$ python -q
>>> import numpy as np
>>> np.set_printoptions(precision=3, suppress=True, linewidth=140)
>>> rnd = lambda a: np.round(a, 3) + 0
>>> J = np.loadtxt("dump.csv", delimiter=",")
>>> J
array([[ 4.022, -1.903,  3.956,  5.168, -4.978, -2.847, -1.025],
       [ 4.   , -2.006,  3.915,  4.919, -5.004, -3.18 , -0.941],
       [ 4.038, -1.892,  4.066,  4.94 , -5.125, -3.047, -0.981],
       [ 3.91 , -2.167,  4.112,  5.064, -5.014, -3.121, -0.931],
       [ 4.04 , -2.227,  4.023,  5.072, -5.001, -3.004, -0.897],
       [-1.04 , -1.049, -2.013, -5.01 , -5.009, -1.934,  3.856],
       [-1.032, -0.981, -2.039, -4.97 , -5.052, -2.002,  3.871],
       [-0.961, -0.948, -1.991, -4.885, -5.007, -1.895,  4.013],
       [-0.955, -0.906, -2.277, -4.973, -4.893, -1.969,  4.004],
       [-1.114, -1.03 , -1.988, -4.993, -4.902, -1.977,  3.848]])
>>> x = np.array([3, 2, 3, 1, 2, 3, 2])
>>> rnd(J @ x)
array([  4.749,   3.222,   4.115,   3.543,   3.999, -24.375, -24.513, -23.31 , -24.166, -24.398])
>>> (J @ x).argmax()
np.int64(0)
>>> K = np.loadtxt("sample7.csv", delimiter=",")
>>> K
array([[ 2.755,  0.478,  7.271, -6.174,  2.849,  2.465, -2.879, -5.61 ],
       [ 2.722,  0.027,  7.382, -6.618,  2.444,  2.031, -3.329, -6.033],
       [ 3.13 ,  0.634,  7.4  , -5.823,  3.082,  1.624, -2.793, -6.504],
       [-4.652, -9.233, -2.275,  3.847,  3.131, -1.612, -3.023, -9.149],
       [-5.062, -9.51 , -1.954,  4.022,  2.44 , -1.964, -3.147, -8.944],
       [-4.87 , -9.205, -2.175,  3.614,  2.833, -2.014, -3.608, -9.504],
       [ 5.216,  5.943,  0.866, -7.276,  2.477,  4.844, -7.456,  8.852],
       [ 4.739,  6.152,  0.756, -7.196,  2.335,  5.801, -7.468,  9.276],
       [ 4.656,  6.1  ,  1.185, -7.423,  1.946,  4.699, -7.549,  8.649]])
>>> O, R = np.linalg.qr(K)
>>> rnd(np.abs(np.diag(R)))
array([12.928,  7.796,  6.72 ,  1.831,  0.961,  0.915,  0.75 ,  0.499])
>>> rnd(O @ R)
array([[ 2.755,  0.478,  7.271, -6.174,  2.849,  2.465, -2.879, -5.61 ],
       [ 2.722,  0.027,  7.382, -6.618,  2.444,  2.031, -3.329, -6.033],
       [ 3.13 ,  0.634,  7.4  , -5.823,  3.082,  1.624, -2.793, -6.504],
       [-4.652, -9.233, -2.275,  3.847,  3.131, -1.612, -3.023, -9.149],
       [-5.062, -9.51 , -1.954,  4.022,  2.44 , -1.964, -3.147, -8.944],
       [-4.87 , -9.205, -2.175,  3.614,  2.833, -2.014, -3.608, -9.504],
       [ 5.216,  5.943,  0.866, -7.276,  2.477,  4.844, -7.456,  8.852],
       [ 4.739,  6.152,  0.756, -7.196,  2.335,  5.801, -7.468,  9.276],
       [ 4.656,  6.1  ,  1.185, -7.423,  1.946,  4.699, -7.549,  8.649]])
>>> rnd(abs(R[0, 0])), rnd(np.linalg.norm(K[:, 0]))
(np.float64(12.928), np.float64(12.928))
>>> rnd(np.trace(O @ O.T))
np.float64(8.0)
>>> rnd(O.T @ O)
array([[1., 0., 0., 0., 0., 0., 0., 0.],
       [0., 1., 0., 0., 0., 0., 0., 0.],
       [0., 0., 1., 0., 0., 0., 0., 0.],
       [0., 0., 0., 1., 0., 0., 0., 0.],
       [0., 0., 0., 0., 1., 0., 0., 0.],
       [0., 0., 0., 0., 0., 1., 0., 0.],
       [0., 0., 0., 0., 0., 0., 1., 0.],
       [0., 0., 0., 0., 0., 0., 0., 1.]])
>>> print(np.allclose(R.T @ R, K.T @ K))
True
